$ ipython --no-banner

In [1]: import numpy as np

In [2]: from numpy import linalg as LA

In [3]: np.set_printoptions(suppress=True, linewidth=120)

In [4]: M = np.loadtxt("sample7.csv", delimiter=",")

In [5]: print(M.round(2) + 0)
[[-0.38  0.23  0.22 -0.17 -0.36 -0.13 -0.07 -0.19  0.48 -0.31 -0.16  0.43]
 [-0.33 -0.52 -0.2  -0.2   0.14  0.19  0.38  0.31  0.42 -0.15  0.19 -0.13]
 [-0.08  0.12 -0.29 -0.04  0.14  0.24 -0.16 -0.27  0.25  0.6   0.42  0.35]
 [ 0.35 -0.18  0.59 -0.01  0.45 -0.01  0.33 -0.33  0.18  0.01  0.01  0.2 ]
 [ 0.18  0.1  -0.09 -0.09  0.01 -0.34 -0.08 -0.1  -0.04 -0.47  0.77 -0.03]
 [-0.05 -0.35  0.12 -0.6  -0.01 -0.32 -0.42 -0.24  0.04  0.23 -0.08 -0.34]
 [-0.41  0.2   0.09  0.25  0.67 -0.31 -0.32  0.24  0.12 -0.02 -0.05 -0.06]
 [ 0.23 -0.05 -0.64 -0.06  0.32 -0.06 -0.02 -0.38  0.1  -0.32 -0.39  0.11]
 [-0.13  0.16  0.18 -0.06  0.13  0.72 -0.29 -0.27  0.   -0.32  0.06 -0.35]
 [ 0.35  0.13  0.04 -0.51  0.16  0.21 -0.24  0.57 -0.02 -0.09 -0.06  0.36]
 [ 0.46  0.22 -0.02  0.19 -0.15 -0.05 -0.1   0.16  0.68  0.1  -0.04 -0.41]
 [ 0.13 -0.61  0.06  0.45 -0.14  0.09 -0.53  0.05  0.07 -0.13  0.03  0.27]]

In [6]: print(np.allclose(M @ M.T, M.T @ M))
True

In [7]: print(np.round(np.sort(np.abs(LA.eigvals(M))), 2))
[1. 1. 1. 1. 1. 1. 1. 1. 1. 1. 1. 1.]

In [8]: print(round(float(np.abs(M).max()), 2))
0.77

In [9]: print(np.round(M.sum(axis=0), 2))
[ 0.33 -0.53  0.06 -0.84  1.37  0.24 -1.5  -0.44  2.27 -0.86  0.69  0.41]

In [10]: print(np.unravel_index(np.abs(M).argmax(), M.shape))
(np.int64(4), np.int64(10))

In [11]: print(round(LA.norm(M), 2))
3.46

In [12]: print(np.round(M.mean(axis=0), 2))
[ 0.03 -0.04  0.01 -0.07  0.11  0.02 -0.13 -0.04  0.19 -0.07  0.06  0.03]
